% ipython --no-banner

In [1]: import numpy as np

In [2]: import numpy.linalg as la

In [3]: np.set_printoptions(precision=2, suppress=True, linewidth=160, floatmode="fixed")

In [4]: def rd(a):
   ...:     return np.round(a, 2) + 0
   ...: 

In [5]: arr = np.loadtxt("mat.csv", delimiter=",")

In [6]: print(arr)
[[-6.00 -4.00 -6.00]
 [-8.00 -6.00 -8.00]
 [ 5.00  7.00  5.00]
 [-2.00  0.00 -2.00]
 [ 1.00  3.00  1.00]
 [ 0.00  2.00  0.00]]

In [7]: print(la.lstsq(arr[:-1].T, arr[-1])[2])
2

In [8]: print(rd(np.trace(la.pinv(arr) @ arr)))
2.0

In [9]: print(np.abs(np.diag(la.qr(arr)[1])) > 1e-9)
[ True  True False]

In [10]: Uu, sv, VT = la.svd(arr)

In [11]: vecs = VT[:(sv > 1e-8).sum()]

In [12]: rng = np.random.default_rng(332)

In [13]: vec = arr[0] + -2 * arr[3] + rng.integers(2) * np.eye(3)[1]

In [14]: print(vec)
[-2.00 -4.00 -2.00]

In [15]: print(rd(vecs.T @ vecs))
[[0.50 0.00 0.50]
 [0.00 1.00 0.00]
 [0.50 0.00 0.50]]

In [16]: Uu, sv, VT = la.svd(arr)

In [17]: print(np.argmax(sv[:-1] / (sv[1:] + 1e-6)) + 1)
2

In [18]: print(rd(sv))
[18.94  3.89  0.00]

In [19]: other = Uu[:, :2] @ np.diag(sv[:2]) @ VT[:2]

In [20]: print(rd(other))
[[-6.00 -4.00 -6.00]
 [-8.00 -6.00 -8.00]
 [ 5.00  7.00  5.00]
 [-2.00  0.00 -2.00]
 [ 1.00  3.00  1.00]
 [ 0.00  2.00  0.00]]

In [21]: print(la.matrix_rank(arr, rtol=0.05))
2

In [22]: print(rd(la.norm(arr - other, 2)), rd(sv[2]))
0.0 0.0

In [23]: print(la.matrix_rank(other))
2

In [24]: W1 = np.array([[-2, 0, 3, 3, 2, 1], [4, 4, -4, 3, 5, -2], [-3, -5, 4, -1, -2, 0]])

In [25]: b = np.array([3, -3, 3, 2, 2, 3])

In [26]: H = np.maximum(arr @ W1 + b, 0)

In [27]: print((H > 0).astype(int))
[[1 1 0 0 0 1]
 [1 1 0 0 0 1]
 [1 0 1 1 1 0]
 [1 1 0 0 1 1]
 [1 1 0 1 1 0]
 [1 1 0 1 1 0]]

In [28]: print(la.matrix_rank(H))
6

In [29]: print(rd((H > 0).mean(axis=0)))
[1.00 0.83 0.17 0.50 0.67 0.50]

In [30]: print(H)
[[17.00 11.00  0.00  0.00  0.00  5.00]
 [19.00 13.00  0.00  0.00  0.00  7.00]
 [ 6.00  0.00 10.00 33.00 37.00  0.00]
 [13.00  7.00  0.00  0.00  2.00  1.00]
 [10.00  4.00  0.00 13.00 17.00  0.00]
 [11.00  5.00  0.00  8.00 12.00  0.00]]

In [31]: basis = np.array([[0, -2, 1],
    ...:     [0, 0, 2],
    ...:     [-1, -1, -2],
    ...:     [0, -2, 0],
    ...:     [-1, 1, 2],
    ...:     [0, -2, 1]])

In [32]: print((H @ basis).round(6).argmax(axis=1))
[2 2 2 2 2 2]

In [33]: print(W1 @ basis)
[[ -5  -5  -3]
 [ -1  -1  28]
 [ -2   2 -25]]

In [34]: print(H @ H)
[[ 553.00  355.00    0.00   40.00   60.00  162.00]
 [ 647.00  413.00    0.00   56.00   84.00  186.00]
 [ 961.00  445.00  100.00  811.00 1065.00   63.00]
 [ 385.00  247.00    0.00   34.00   46.00  114.00]
 [ 585.00  321.00    0.00  221.00  315.00   91.00]
 [ 506.00  290.00    0.00  156.00  220.00   98.00]]

In [35]: print((H + H.T) / 2)
[[17.00 15.00  3.00  6.50  5.00  8.00]
 [15.00 13.00  0.00  3.50  2.00  6.00]
 [ 3.00  0.00 10.00 16.50 18.50  0.00]
 [ 6.50  3.50 16.50  0.00  7.50  4.50]
 [ 5.00  2.00 18.50  7.50 17.00  6.00]
 [ 8.00  6.00  0.00  4.50  6.00  0.00]]

In [36]: print(rd(la.det(H)))
720.0

In [37]: print(rd(np.abs(la.eigvals(H)).max()))
35.41

In [38]: print((H - H.T) / 2)
[[  0.00  -4.00  -3.00  -6.50  -5.00  -3.00]
 [  4.00   0.00   0.00  -3.50  -2.00   1.00]
 [  3.00   0.00   0.00  16.50  18.50   0.00]
 [  6.50   3.50 -16.50   0.00  -5.50  -3.50]
 [  5.00   2.00 -18.50   5.50   0.00  -6.00]
 [  3.00  -1.00   0.00   3.50   6.00   0.00]]

In [39]: J = np.array([[10, -6, 10], [10, -6, 10], [5, -3, 5], [0, 0, 0], [0, 0, 0]])

In [40]: # looks like rank 1

In [41]: print(rd(la.norm(J, 2) / la.norm(J)))
1.0

In [42]: print(la.cond(J) > 100)
True

In [43]: print(la.matrix_rank(J, rtol=0.1))
1

In [44]: print(rd(J @ la.pinv(J) @ J))
[[10.00 -6.00 10.00]
 [10.00 -6.00 10.00]
 [ 5.00 -3.00  5.00]
 [ 0.00  0.00  0.00]
 [ 0.00  0.00  0.00]]

In [45]: print(rd(np.trace(la.pinv(J) @ J)))
1.0

In [46]: print(np.abs(np.diag(la.qr(J)[1])) > 1e-9)
[ True False False]

In [47]: E = np.maximum(np.array([[7], [7], [6], [8], [7], [7], [9], [2], [6], [2], [1], [0], [7]]) @ np.array([[1, -3, -4]]) + np.array([0, 1, 2]), 0)

In [48]: print(E)
[[7 0 0]
 [7 0 0]
 [6 0 0]
 [8 0 0]
 [7 0 0]
 [7 0 0]
 [9 0 0]
 [2 0 0]
 [6 0 0]
 [2 0 0]
 [1 0 0]
 [0 1 2]
 [7 0 0]]

In [49]: # column 0 is much longer than the rest

In [50]: basis = E[[5, 10]].astype(float)

In [51]: for _ in range(5):
    ...:     labels = la.norm(E[:, None] - basis, axis=-1).argmin(axis=1)
    ...:     basis = np.array([E[labels == j].mean(axis=0) for j in range(2)])
    ...: 

In [52]: print(labels)
[0 0 0 0 0 0 0 1 0 1 1 1 0]

In [53]: print(rd(basis[1] - basis[0]))
[-5.86  0.25  0.50]

In [54]: print(rd(la.norm(E, 2) / la.norm(E)))
0.99

In [55]: print(la.cond(E) > 100)
True

In [56]: print(la.matrix_rank(E, rtol=0.1))
2

In [57]: print([round(float(x), 2) for x in la.svd(E, compute_uv=False)[:3]])
[21.7, 2.24, 0.0]

In [58]: mat = np.load("case15.npy")

In [59]: print(mat)
[[ 0  0  0  1]
 [ 0  0  1  0]
 [ 0 -2  0 -1]
 [-2  0 -1  0]]

In [60]: print(rd(la.det(mat.T)))
4.0

In [61]: print(np.kron(np.eye(2, dtype=int), mat))
[[ 0  0  0  1  0  0  0  0]
 [ 0  0  1  0  0  0  0  0]
 [ 0 -2  0 -1  0  0  0  0]
 [-2  0 -1  0  0  0  0  0]
 [ 0  0  0  0  0  0  0  1]
 [ 0  0  0  0  0  0  1  0]
 [ 0  0  0  0  0 -2  0 -1]
 [ 0  0  0  0 -2  0 -1  0]]

In [62]: print(rd(la.eigvals(mat)))
[-0.50+1.32j -0.50-1.32j  0.50+1.32j  0.50-1.32j]

In [63]: print(rd(np.poly(mat)))
[1.00 0.00 3.00 0.00 4.00]

In [64]: print(rd(la.det(2 * mat)), rd(la.det(mat)))
64.0 4.0
